% ipython --no-banner

In [1]: import numpy as np

In [2]: from numpy import linalg as LA

In [3]: np.set_printoptions(suppress=True, linewidth=200)

In [4]: rd = lambda a: np.round(a, 3) + 0

In [5]: A = np.loadtxt("arr.csv", delimiter=",")

In [6]: A
Out[6]: 
array([[ 9.951,  8.02 ,  6.977,  2.984, 12.033],
       [-1.994,  8.972,  4.039,  4.998,  3.023],
       [ 4.04 ,  2.993,  5.023,  8.042,  6.977],
       [ 3.978,  7.987,  6.009,  5.996,  7.978],
       [-1.994,  1.02 ,  0.016,  1.009, -1.027],
       [-8.011,  0.025, -1.979,  1.974, -5.989]])

In [7]: f = np.array([-1, -2])

In [8]: print(rd(np.cross(A[4, :3], A[3, :3])))
[  6.001  12.046 -19.984]

In [9]: rd(np.correlate(A[4], A[3], "full"))
Out[9]: array([-15.908,  -3.818,  -5.738,  -1.651,  -1.833,   4.091,   1.951,  -4.189,  -4.085])

In [10]: rd(np.polyval(f, A[4]))
Out[10]: array([-0.006, -3.02 , -2.016, -3.009, -0.973])

In [11]: rd(np.convolve(A[4], f))
Out[11]: array([ 1.994,  2.968, -2.056, -1.041, -0.991,  2.054])

In [12]: f, r1 = A[5], A[4]

In [13]: rd(f @ f)
Out[13]: np.float64(107.858)

In [14]: rd(f @ r1)
Out[14]: np.float64(24.11)

In [15]: p = (f @ r1) / (f @ f) * f

In [16]: rd((r1 - p) @ f)
Out[16]: np.float64(0.0)

In [17]: LA.matrix_rank(np.outer(f, r1))
Out[17]: np.int64(1)

In [18]: rd(p)
Out[18]: array([-1.791,  0.006, -0.442,  0.441, -1.339])

In [19]: mat = np.load("run14.npy")

In [20]: print(mat)
[[0 7 8 0 0]
 [0 0 0 0 0]
 [0 0 0 0 1]
 [9 4 0 2 0]
 [4 3 0 5 0]
 [0 0 7 0 5]]

In [21]: out = np.c_[mat[:, :1] @ np.array([[3]]), np.array([3, 3, 1, 2, 3, 2])]

In [22]: print(out)
[[ 0  3]
 [ 0  3]
 [ 0  1]
 [27  2]
 [12  3]
 [ 0  2]]

In [23]: print(LA.matrix_rank(np.c_[mat, out]))
6

In [24]: print(LA.matrix_rank(out))
2

In [25]: rd(LA.lstsq(mat, out[:, 0])[0])
Out[25]: array([3., 0., 0., 0., 0.])
